% ipython --no-banner

In [1]: import numpy as np

In [2]: import numpy.linalg as la

In [3]: np.set_printoptions(precision=2, suppress=True, linewidth=100)

In [4]: feats = np.loadtxt("a.csv", delimiter=",")

In [5]: feats
Out[5]: 
array([[ 0.,  0.,  0.],
       [ 0.,  0.,  0.],
       [ 0., -2.,  2.],
       [ 0., -2.,  2.],
       [-1., -2.,  1.],
       [ 0.,  0.,  0.],
       [ 2.,  1.,  2.],
       [ 2.,  1.,  2.],
       [-1., -4.,  3.],
       [-1., -2.,  1.],
       [ 0.,  0.,  0.],
       [ 0.,  0.,  0.],
       [ 0.,  0.,  0.],
       [ 0., -2.,  2.],
       [ 0.,  0.,  0.],
       [-1., -2.,  1.],
       [ 0.,  0.,  0.],
       [-1., -4.,  3.],
       [ 0.,  0.,  0.],
       [ 0., -2.,  2.],
       [ 0., -2.,  2.],
       [ 0.,  0.,  0.],
       [ 0.,  0.,  0.]])

In [6]: U, sig, vt = la.svd(feats, full_matrices=False)

In [7]: sig
Out[7]: array([10.32,  4.62,  0.33])

In [8]: sig / sig[0]
Out[8]: array([1.  , 0.45, 0.03])

In [9]: np.round(vt @ vt.T, 2) + 0
Out[9]: 
array([[1., 0., 0.],
       [0., 1., 0.],
       [0., 0., 1.]])

In [10]: np.round(U.T @ feats @ vt.T, 2) + 0
Out[10]: 
array([[10.32,  0.  ,  0.  ],
       [ 0.  ,  4.62,  0.  ],
       [ 0.  ,  0.  ,  0.33]])

In [11]: np.abs(U[:, 0]).round(6).argmax()
Out[11]: np.int64(8)

In [12]: (sig > 1e-8).sum()
Out[12]: np.int64(3)

In [13]: W2 = feats[[4, 11]].astype(float)

In [14]: for _ in range(6):
    ...:     z = la.norm(feats[:, None] - W2, axis=-1).argmin(axis=1)
    ...:     W2 = np.array([feats[z == j].mean(axis=0) for j in range(2)])
    ...: 

In [15]: z
Out[15]: array([1, 1, 0, 0, 0, 1, 1, 1, 0, 0, 1, 1, 1, 0, 1, 0, 1, 0, 1, 0, 0, 1, 1])

In [16]: W2
Out[16]: 
array([[-0.5 , -2.4 ,  1.9 ],
       [ 0.31,  0.15,  0.31]])

In [17]: W2[1] - W2[0]
Out[17]: array([ 0.81,  2.55, -1.59])

In [18]: Xs = (feats - feats.mean(axis=0)) / feats.std(axis=0)

In [19]: Xs.std(axis=0)
Out[19]: array([1., 1., 1.])

In [20]: np.argwhere(np.abs(Xs) > 2)
Out[20]: 
array([[ 6,  0],
       [ 7,  0],
       [ 8,  1],
       [17,  1]])

In [21]: beta = la.lstsq(np.delete(Xs, 1, axis=1), Xs[:, 1])[0]

In [22]: beta
Out[22]: array([ 0.71, -0.7 ])

In [23]: np.abs(beta).argmax()
Out[23]: np.int64(0)

In [24]: z = feats[:, 1] > np.median(feats[:, 1])

In [25]: f = feats[z].mean(axis=0) - feats[~z].mean(axis=0)

In [26]: f
Out[26]: array([2.24, 2.14, 1.1 ])

In [27]: np.round((((feats - feats.mean(axis=0)) @ f > 0) == z).mean(), 2)
Out[27]: np.float64(0.52)

In [28]: gram = np.cov(feats, rowvar=False)

In [29]: np.round(la.eigvalsh(gram)[::-1], 2) + 0
Out[29]: array([2.96, 0.85, 0.  ])

In [30]: feats.std(axis=0)
Out[30]: array([0.75, 1.4 , 1.06])

In [31]: gram.round(2) + 0
Out[31]: 
array([[ 0.59,  0.77,  0.  ],
       [ 0.77,  2.04, -1.09],
       [ 0.  , -1.09,  1.18]])

In [32]: np.polyfit(feats[:, 1], feats[:, 2], 1)
Out[32]: array([-0.53,  0.49])

In [33]: gram.shape
Out[33]: (3, 3)

In [34]: np.argsort(-feats.std(axis=0).round(6), kind="stable")
Out[34]: array([1, 2, 0])

In [35]: A = np.loadtxt("block4.csv", delimiter=",")

In [36]: A
Out[36]: 
array([[  6.41, -11.37,   1.01,   2.62],
       [ -0.26,   0.25,   0.23,   0.28],
       [ -2.38,   0.72,  -2.48,   1.88],
       [  6.13,  -9.27,   1.34,   1.88],
       [  4.83,  -6.13,   2.66,   0.39],
       [  1.08,  -4.3 ,  -1.32,   2.42],
       [  1.55,  -2.57,   1.9 ,  -0.91],
       [  2.81,  -2.76,   2.82,  -0.88],
       [  4.35,  -9.21,  -0.64,   3.33],
       [ -6.51,   8.9 ,  -3.29,  -0.93],
       [  1.3 ,  -4.06,  -0.7 ,   1.96],
       [ -6.55,  12.75,   0.07,  -3.88],
       [  7.09, -10.35,   2.62,   0.93],
       [  1.64,   0.11,   2.18,  -1.8 ],
       [  0.09,   3.71,   2.34,  -3.27],
       [ -4.08,   3.23,  -3.54,   1.48],
       [  3.63,  -2.35,   2.97,  -1.23],
       [  5.41, -10.48,   0.06,   3.88],
       [  4.87,  -8.03,   0.84,   1.96],
       [  2.04,  -5.15,  -0.42,   2.46],
       [  0.96,  -1.93,  -0.19,   1.03],
       [  4.28,  -6.54,   0.49,   1.87],
       [  6.55, -13.16,   0.22,   4.64],
       [ -5.92,   9.81,  -0.75,  -3.02],
       [  5.54,  -6.38,   3.55,  -0.32],
       [  4.69, -11.27,  -1.86,   4.76],
       [ -7.38,   9.5 ,  -3.8 ,  -0.56],
       [  6.05, -11.67,  -0.09,   4.17],
       [  2.36,  -4.43,  -0.58,   2.07]])

In [37]: q, r_ = la.qr(A)

In [38]: np.round(q.T @ q, 2) + 0
Out[38]: 
array([[1., 0., 0., 0.],
       [0., 1., 0., 0.],
       [0., 0., 1., 0.],
       [0., 0., 0., 1.]])

In [39]: np.allclose(r_.T @ r_, A.T @ A)
Out[39]: True

In [40]: r_
Out[40]: 
array([[-24.73,  39.57,  -6.31,  -8.63],
       [  0.  ,  11.42,   8.07,  -9.79],
       [  0.  ,   0.  ,  -2.69,   1.71],
       [  0.  ,   0.  ,   0.  ,   1.64]])

In [41]: Xs = A - A.mean(axis=0)

In [42]: V = la.svd(Xs)[2][:2]

In [43]: B = Xs - Xs @ V.T @ V

In [44]: la.norm(B, axis=1).round(6).argmax()
Out[44]: np.int64(6)

In [45]: np.round(np.cov(Xs @ V.T, rowvar=False), 2) + 0
Out[45]: 
array([[71.28,  0.  ],
       [ 0.  ,  6.68]])

In [46]: np.diag(V.T @ V)
Out[46]: array([0.4 , 0.73, 0.5 , 0.38])

In [47]: round(la.norm(B) / la.norm(Xs), 2)
Out[47]: np.float64(0.04)

In [48]: B.std(axis=0)
Out[48]: array([0.21, 0.14, 0.17, 0.19])

In [49]: Xs = A - A.mean(axis=0)

In [50]: U, sig, vt = la.svd(Xs, full_matrices=False)

In [51]: np.round(Xs.mean(axis=0), 2) + 0
Out[51]: array([0., 0., 0., 0.])

In [52]: (np.sign(U[:, 0]) == np.sign(U[0, 0])).astype(int)
Out[52]: array([1, 0, 0, 1, 1, 1, 0, 1, 1, 0, 1, 0, 1, 0, 0, 0, 1, 1, 1, 1, 0, 1, 1, 0, 1, 1, 0, 1, 1])

In [53]: np.round(sig ** 2 / (sig ** 2).sum(), 2) + 0
Out[53]: array([0.91, 0.09, 0.  , 0.  ])

In [54]: np.abs(vt[-1])
Out[54]: array([0.07, 0.22, 0.61, 0.76])

In [55]: vt[0] * np.sign(vt[0, np.abs(vt[0]).argmax()])
Out[55]: array([-0.5 ,  0.84, -0.1 , -0.21])

In [56]: hat = A @ la.solve(A.T @ A, A.T)

In [57]: hat @ A[:, 0]
Out[57]: 
array([ 6.41, -0.26, -2.38,  6.13,  4.83,  1.08,  1.55,  2.81,  4.35, -6.51,  1.3 , -6.55,  7.09,
        1.64,  0.09, -4.08,  3.63,  5.41,  4.87,  2.04,  0.96,  4.28,  6.55, -5.92,  5.54,  4.69,
       -7.38,  6.05,  2.36])

In [58]: round(float(np.trace(hat)), 2)
Out[58]: 4.0

In [59]: W2 = A[[13, 4]].astype(float)

In [60]: for _ in range(4):
    ...:     z = la.norm(A[:, None] - W2, axis=-1).argmin(axis=1)
    ...:     W2 = np.array([A[z == j].mean(axis=0) for j in range(2)])
    ...: 

In [61]: z
Out[61]: array([1, 0, 0, 1, 1, 1, 1, 1, 1, 0, 1, 0, 1, 0, 0, 0, 1, 1, 1, 1, 1, 1, 1, 0, 1, 1, 0, 1, 1])

In [62]: np.bincount(z)
Out[62]: array([ 9, 20])

In [63]: rng = np.random.default_rng(49)

In [64]: theta = np.sort(rng.uniform(-2, 2, 12))

In [65]: F = np.c_[theta, theta ** 2, theta ** 3] @ np.array([[-3, 0, -1, -2], [0, -2, 0, 3], [1, -3, 0, -2]])

In [66]: F.round(2) + 0
Out[66]: 
array([[ -1.53,  14.53,   1.95,  29.98],
       [  0.91,   6.42,   1.55,  17.84],
       [  1.48,  -0.11,   0.55,   2.33],
       [  1.22,  -0.13,   0.43,   1.59],
       [ -0.11,   0.  ,  -0.04,  -0.07],
       [ -1.07,  -0.43,  -0.37,  -0.43],
       [ -1.36,  -0.85,  -0.49,  -0.5 ],
       [ -1.38,  -0.89,  -0.5 ,  -0.5 ],
       [ -1.63,  -1.5 ,  -0.62,  -0.57],
       [ -1.97,  -6.5 ,  -1.11,  -1.25],
       [ -0.84, -16.56,  -1.57,  -3.49],
       [  1.85, -31.26,  -1.98,  -7.76]])

In [67]: np.argsort(-la.norm(F, axis=0).round(6), kind="stable")[:3]
Out[67]: array([1, 3, 0])

In [68]: la.cond(F) > 100
Out[68]: np.True_

In [69]: round(la.norm(F, 2) / la.norm(F), 2)
Out[69]: np.float64(0.89)

In [70]: la.matrix_rank(F, rtol=0.1)
Out[70]: np.int64(3)

In [71]: U, sig, vt = la.svd(F)

In [72]: np.argmax(sig[:-1] / (sig[1:] + 1e-6)) + 1
Out[72]: np.int64(3)

In [73]: B = U[:, :3] @ np.diag(sig[:3]) @ vt[:3]

In [74]: la.matrix_rank(B)
Out[74]: np.int64(3)

In [75]: B.round(2) + 0
Out[75]: 
array([[ -1.53,  14.53,   1.95,  29.98],
       [  0.91,   6.42,   1.55,  17.84],
       [  1.48,  -0.11,   0.55,   2.33],
       [  1.22,  -0.13,   0.43,   1.59],
       [ -0.11,   0.  ,  -0.04,  -0.07],
       [ -1.07,  -0.43,  -0.37,  -0.43],
       [ -1.36,  -0.85,  -0.49,  -0.5 ],
       [ -1.38,  -0.89,  -0.5 ,  -0.5 ],
       [ -1.63,  -1.5 ,  -0.62,  -0.57],
       [ -1.97,  -6.5 ,  -1.11,  -1.25],
       [ -0.84, -16.56,  -1.57,  -3.49],
       [  1.85, -31.26,  -1.98,  -7.76]])

In [76]: np.round(la.norm(F - B, 2), 2), np.round(sig[3], 2)
Out[76]: (np.float64(0.0), np.float64(0.0))

In [77]: gram = np.cov(F, rowvar=False)

In [78]: F.std(axis=0)
Out[78]: array([ 1.32, 10.93,  1.12,  9.94])

In [79]: np.round(la.eigvalsh(gram)[::-1], 2) + 0
Out[79]: array([209.74,  29.81,   1.74,   0.  ])

In [80]: np.argsort(-F.std(axis=0).round(6), kind="stable")
Out[80]: array([1, 3, 0, 2])

In [81]: np.median(F, axis=0)
Out[81]: array([-0.95, -0.64, -0.43, -0.46])

In [82]: gram = F.T @ F

In [83]: np.allclose(gram, gram.T)
Out[83]: True

In [84]: np.round(la.eigvalsh(gram)[::-1], 2) + 0
Out[84]: array([2308.33,  555.87,   23.11,    0.  ])

In [85]: gram
Out[85]: 
array([[  22.4 ,  -42.52,    2.39,  -30.39],
       [ -42.52, 1549.55,  135.25,  859.99],
       [   2.39,  135.25,   15.34,  111.28],
       [ -30.39,  859.99,  111.28, 1300.03]])

In [86]: np.diag(gram)
Out[86]: array([  22.4 , 1549.55,   15.34, 1300.03])

In [87]: z = F[:, 2] > np.median(F[:, 2])

In [88]: f = F[z].mean(axis=0) - F[~z].mean(axis=0)

In [89]: np.round((((F - F.mean(axis=0)) @ f > 0) == z).mean(), 2)
Out[89]: np.float64(0.92)

In [90]: np.argsort(-np.abs(f).round(6), kind="stable")
Out[90]: array([1, 3, 2, 0])

In [91]: ((F - F.mean(axis=0)) @ f > 0).astype(int)
Out[91]: array([1, 1, 1, 1, 1, 0, 0, 0, 0, 0, 0, 0])

In [92]: W2 = np.array([[0.1, 1.8, 0.0, 1.3],
    ...:     [-0.3, -0.7, -1.8, -0.4],
    ...:     [2.5, 0.7, -2.0, 1.0]])

In [93]: mat = np.array([[1, 2, -1],
    ...:     [-2, -2, 1],
    ...:     [-2, 2, -2],
    ...:     [0, 0, 2],
    ...:     [0, 1, 2],
    ...:     [0, 2, 1],
    ...:     [-2, 1, -1],
    ...:     [1, -1, 0],
    ...:     [0, -1, -1],
    ...:     [-1, 1, 2],
    ...:     [-2, 2, 1],
    ...:     [0, 1, 2],
    ...:     [1, 2, -1],
    ...:     [-2, 0, 2],
    ...:     [-1, 1, 1],
    ...:     [2, -2, 2],
    ...:     [1, -2, 1],
    ...:     [0, 0, -2],
    ...:     [1, -1, -1],
    ...:     [0, 2, 0]]) @ W2 + 0.1 * rng.normal(size=(20, 4))

In [94]: mat
Out[94]: 
array([[-2.76, -0.19, -1.51, -0.45],
       [ 2.88, -1.53,  1.55, -0.72],
       [-5.66, -6.43,  0.39, -5.33],
       [ 5.15,  1.55, -3.78,  2.07],
       [ 4.78,  0.83, -5.87,  1.68],
       [ 1.91, -0.61, -5.6 ,  0.21],
       [-3.06, -4.88,  0.27, -3.93],
       [ 0.32,  2.5 ,  1.93,  1.86],
       [-2.11, -0.04,  3.89, -0.49],
       [ 4.55, -1.11, -5.74,  0.42],
       [ 1.72, -4.45, -5.63, -2.31],
       [ 4.68,  0.66, -5.86,  1.56],
       [-3.03, -0.26, -1.74, -0.64],
       [ 4.65, -2.17, -4.  , -0.68],
       [ 2.22, -1.69, -3.72, -0.68],
       [ 5.63,  6.49, -0.32,  5.36],
       [ 3.1 ,  3.99,  1.6 ,  3.28],
       [-5.1 , -1.43,  3.98, -2.02],
       [-2.12,  1.77,  3.74,  0.42],
       [-0.59, -1.36, -3.57, -0.9 ]])

In [95]: q, r_ = la.qr(mat)

In [96]: np.abs(np.diag(r_))
Out[96]: array([16.38, 11.89, 10.2 ,  0.48])

In [97]: np.round(q.T @ q, 2) + 0
Out[97]: 
array([[1., 0., 0., 0.],
       [0., 1., 0., 0.],
       [0., 0., 1., 0.],
       [0., 0., 0., 1.]])

In [98]: q @ r_
Out[98]: 
array([[-2.76, -0.19, -1.51, -0.45],
       [ 2.88, -1.53,  1.55, -0.72],
       [-5.66, -6.43,  0.39, -5.33],
       [ 5.15,  1.55, -3.78,  2.07],
       [ 4.78,  0.83, -5.87,  1.68],
       [ 1.91, -0.61, -5.6 ,  0.21],
       [-3.06, -4.88,  0.27, -3.93],
       [ 0.32,  2.5 ,  1.93,  1.86],
       [-2.11, -0.04,  3.89, -0.49],
       [ 4.55, -1.11, -5.74,  0.42],
       [ 1.72, -4.45, -5.63, -2.31],
       [ 4.68,  0.66, -5.86,  1.56],
       [-3.03, -0.26, -1.74, -0.64],
       [ 4.65, -2.17, -4.  , -0.68],
       [ 2.22, -1.69, -3.72, -0.68],
       [ 5.63,  6.49, -0.32,  5.36],
       [ 3.1 ,  3.99,  1.6 ,  3.28],
       [-5.1 , -1.43,  3.98, -2.02],
       [-2.12,  1.77,  3.74,  0.42],
       [-0.59, -1.36, -3.57, -0.9 ]])

In [99]: q.shape, r_.shape
Out[99]: ((20, 4), (4, 4))

In [100]: r_
Out[100]: 
array([[ 16.38,   5.48, -10.26,   7.02],
       [  0.  ,  11.89,   8.47,   7.71],
       [  0.  ,   0.  ,  10.2 ,  -0.59],
       [  0.  ,   0.  ,   0.  ,   0.48]])

In [101]: np.allclose(r_.T @ r_, mat.T @ mat)
Out[101]: True
